$ ipython --no-banner

In [1]: import numpy as np

In [2]: import numpy.linalg as la

In [3]: np.set_printoptions(precision=1, suppress=True, linewidth=140, floatmode="fixed")

In [4]: def rd(a):
   ...:     return np.round(a, 1) + 0
   ...: 

In [5]: q, _ = la.qr(np.array([[2.3, 0.7, 0.6, -0.5, -0.4, 0.9],
   ...:     [-0.1, 1.2, -1.7, 1.5, 1.0, -1.5],
   ...:     [-0.5, -1.2, -2.3, 0.2, -0.1, -0.1],
   ...:     [1.1, 0.5, -0.5, -0.2, -1.1, 0.3],
   ...:     [-2.7, -0.2, 0.5, -0.7, 0.6, -1.0],
   ...:     [1.1, 0.0, 1.1, 0.5, -1.1, 1.5]]))

In [6]: w = np.array([4, 5, 5, 6, 8, 4])

In [7]: K = q @ np.diag(w) @ q.T

In [8]: rd(K)
Out[8]: 
array([[ 4.8, -0.2, -0.2, -0.6,  0.0, -1.1],
       [-0.2,  5.1, -0.1, -0.2, -0.3,  0.1],
       [-0.2, -0.1,  4.9,  0.3, -0.2, -0.1],
       [-0.6, -0.2,  0.3,  6.9,  1.0,  0.9],
       [ 0.0, -0.3, -0.2,  1.0,  4.5,  0.1],
       [-1.1,  0.1, -0.1,  0.9,  0.1,  5.8]])

In [9]: rd(la.det(K))
Out[9]: np.float64(19200.0)

In [10]: rd(np.sort(np.abs(la.eigvals(K))))
Out[10]: array([4.0, 4.0, 5.0, 5.0, 6.0, 8.0])

In [11]: np.allclose(K, K.T)
Out[11]: True

In [12]: K.inv()
AttributeError: 'numpy.ndarray' object has no attribute 'inv'


In [13]: rd((K + K.T) / 2)
Out[13]: 
array([[ 4.8, -0.2, -0.2, -0.6,  0.0, -1.1],
       [-0.2,  5.1, -0.1, -0.2, -0.3,  0.1],
       [-0.2, -0.1,  4.9,  0.3, -0.2, -0.1],
       [-0.6, -0.2,  0.3,  6.9,  1.0,  0.9],
       [ 0.0, -0.3, -0.2,  1.0,  4.5,  0.1],
       [-1.1,  0.1, -0.1,  0.9,  0.1,  5.8]])

In [14]: x = np.ones(6)

In [15]: for _ in range(5):
    ...:     x = K @ x
    ...:     x /= la.norm(x)
    ...:     print(round(x @ K @ x, 1))
    ...: 
6.3
7.3
7.8
7.9
8.0

In [16]: rd(la.eigvalsh(K)[-1])
Out[16]: np.float64(8.0)

In [17]: m1 = np.array([[2.0, -1.0, 0.0, 0.0, 0.0, 0.0, 0.0, 0.0],
    ...:     [-1.0, 0.0, -1.0, 0.0, 0.0, 0.0, 0.0, 0.0],
    ...:     [0.0, -1.0, 1.0, -1.0, 0.0, 0.0, 0.0, 0.0],
    ...:     [0.0, 0.0, -1.0, 0.0, -1.0, 0.0, 0.0, 0.0],
    ...:     [0.0, 0.0, 0.0, -1.0, 3.0, -1.0, 0.0, 0.0],
    ...:     [0.0, 0.0, 0.0, 0.0, -1.0, 2.0, -1.0, 0.0],
    ...:     [0.0, 0.0, 0.0, 0.0, 0.0, -1.0, 1.0, -1.0],
    ...:     [0.0, 0.0, 0.0, 0.0, 0.0, 0.0, -1.0, 0.0]])

In [18]: rd(la.det(m1))
Out[18]: np.float64(-11.0)

In [19]: m1 @ m1
Out[19]: 
array([[ 5.0, -2.0,  1.0,  0.0,  0.0,  0.0,  0.0,  0.0],
       [-2.0,  2.0, -1.0,  1.0,  0.0,  0.0,  0.0,  0.0],
       [ 1.0, -1.0,  3.0, -1.0,  1.0,  0.0,  0.0,  0.0],
       [ 0.0,  1.0, -1.0,  2.0, -3.0,  1.0,  0.0,  0.0],
       [ 0.0,  0.0,  1.0, -3.0, 11.0, -5.0,  1.0,  0.0],
       [ 0.0,  0.0,  0.0,  1.0, -5.0,  6.0, -3.0,  1.0],
       [ 0.0,  0.0,  0.0,  0.0,  1.0, -3.0,  3.0, -1.0],
       [ 0.0,  0.0,  0.0,  0.0,  0.0,  1.0, -1.0,  1.0]])

In [20]: assert m1 == m1.T
ValueError: The truth value of an array with more than one element is ambiguous. Use a.any() or a.all()


In [21]: M = np.maximum(np.array([[-4, -2, 2, 2],
    ...:     [-1, 2, 3, -2],
    ...:     [2, -4, -1, -1],
    ...:     [4, 5, 3, 1],
    ...:     [3, -4, -4, -2],
    ...:     [0, 2, 0, -4],
    ...:     [-4, -4, 3, 3],
    ...:     [2, 1, -1, 4],
    ...:     [-5, -4, -5, 0],
    ...:     [-3, 3, -1, 4],
    ...:     [0, 3, 1, -3],
    ...:     [2, -3, 3, -3],
    ...:     [-3, 4, 4, -3],
    ...:     [-3, 2, -2, -1],
    ...:     [-1, -3, -3, 4],
    ...:     [-2, 5, 2, 5],
    ...:     [3, 0, 5, 3]]) @ np.array([[-2, -5, 1, -6, -6, 1, 5],
    ...:     [-1, 8, 2, -6, -8, -2, 7],
    ...:     [1, -2, -9, -2, -6, 2, 2],
    ...:     [-5, -7, -7, -7, 3, -3, 9]]) + np.array([5, -5, 4, 6, 5, -3, 1]), 0)

In [22]: M
Out[22]: 
array([[ 7,  0,  0, 24, 39,  0,  0],
       [18, 24,  0,  8,  0,  4,  0],
       [ 9,  0, 14, 27, 28,  8,  0],
       [ 0,  2,  0,  0,  0,  0, 71],
       [ 9,  0, 49, 34, 37,  6,  0],
       [23, 39, 36, 22,  0,  5,  0],
       [ 5,  0,  0, 27, 52,  0,  0],
       [ 0,  0,  0,  0,  3,  0, 52],
       [14,  0, 36, 70, 97,  0,  0],
       [ 0,  8,  0,  0, 17,  0, 41],
       [18, 38, 22,  7,  0,  2,  0],
       [22,  0,  0, 27,  0, 20,  0],
       [26, 55,  0, 13,  0,  3,  0],
       [12, 37, 30, 23, 16,  0,  0],
       [ 0,  0,  0,  8, 65,  0,  5],
       [ 0,  6,  0,  0,  0,  0, 75],
       [ 0,  0,  0,  0,  0,  1, 53]])

In [23]: W1 = np.array([[3, 1, 0, 1, 3],
    ...:     [3, 1, 0, 2, 3],
    ...:     [0, 1, 2, 3, 0],
    ...:     [0, 3, 1, 3, 1],
    ...:     [3, 1, 2, 0, 2],
    ...:     [0, 3, 0, 1, 1],
    ...:     [0, 0, 0, 2, 2]])

In [24]: c = np.array([3, 1, 3, 1, 1])

In [25]: hid = np.maximum(M @ W1 + c, 0)

In [26]: la.matrix_rank(hid)
Out[26]: np.int64(5)

In [27]: (hid > 0).astype(int)
Out[27]: 
array([[1, 1, 1, 1, 1],
       [1, 1, 1, 1, 1],
       [1, 1, 1, 1, 1],
       [1, 1, 1, 1, 1],
       [1, 1, 1, 1, 1],
       [1, 1, 1, 1, 1],
       [1, 1, 1, 1, 1],
       [1, 1, 1, 1, 1],
       [1, 1, 1, 1, 1],
       [1, 1, 1, 1, 1],
       [1, 1, 1, 1, 1],
       [1, 1, 1, 1, 1],
       [1, 1, 1, 1, 1],
       [1, 1, 1, 1, 1],
       [1, 1, 1, 1, 1],
       [1, 1, 1, 1, 1],
       [1, 1, 1, 1, 1]])

In [28]: hid
Out[28]: 
array([[141, 119, 105,  80, 124],
       [129,  79,  11,  95, 139],
       [114, 157, 114, 141, 119],
       [  9,   3,   3, 147, 149],
       [141, 216, 209, 265, 142],
       [189, 180,  97, 281, 214],
       [174, 139, 134,  87, 147],
       [ 12,   4,   9, 105, 111],
       [336, 358, 339, 333, 307],
       [ 78,  26,  37,  99, 141],
       [171, 106,  54, 184, 178],
       [ 69, 164,  30, 124, 114],
       [246, 130,  16, 179, 260],
       [198, 165, 118, 246, 203],
       [198,  90, 141,  35, 149],
       [ 21,   7,   3, 163, 169],
       [  3,   4,   3, 108, 108]])

In [29]: C = np.array([[2, 1], [3, 0], [1, 1], [3, 0], [2, 0]])

In [30]: (hid @ C).round(6).argmax(axis=1)
Out[30]: array([0, 0, 0, 0, 0, 0, 0, 0, 0, 0, 0, 0, 0, 0, 0, 0, 0])

In [31]: W1 @ C
Out[31]: 
array([[18,  3],
       [21,  3],
       [14,  2],
       [21,  1],
       [15,  5],
       [14,  0],
       [10,  0]])

In [32]: hid @ C
Out[32]: 
array([[1232,  246],
       [1069,  140],
       [1474,  228],
       [ 769,   12],
       [2218,  350],
       [2286,  286],
       [1454,  308],
       [ 582,   21],
       [3698,  675],
       [ 850,  115],
       [1622,  225],
       [1260,   99],
       [1955,  262],
       [2153,  316],
       [1210,  339],
       [ 893,   24],
       [ 561,    6]])
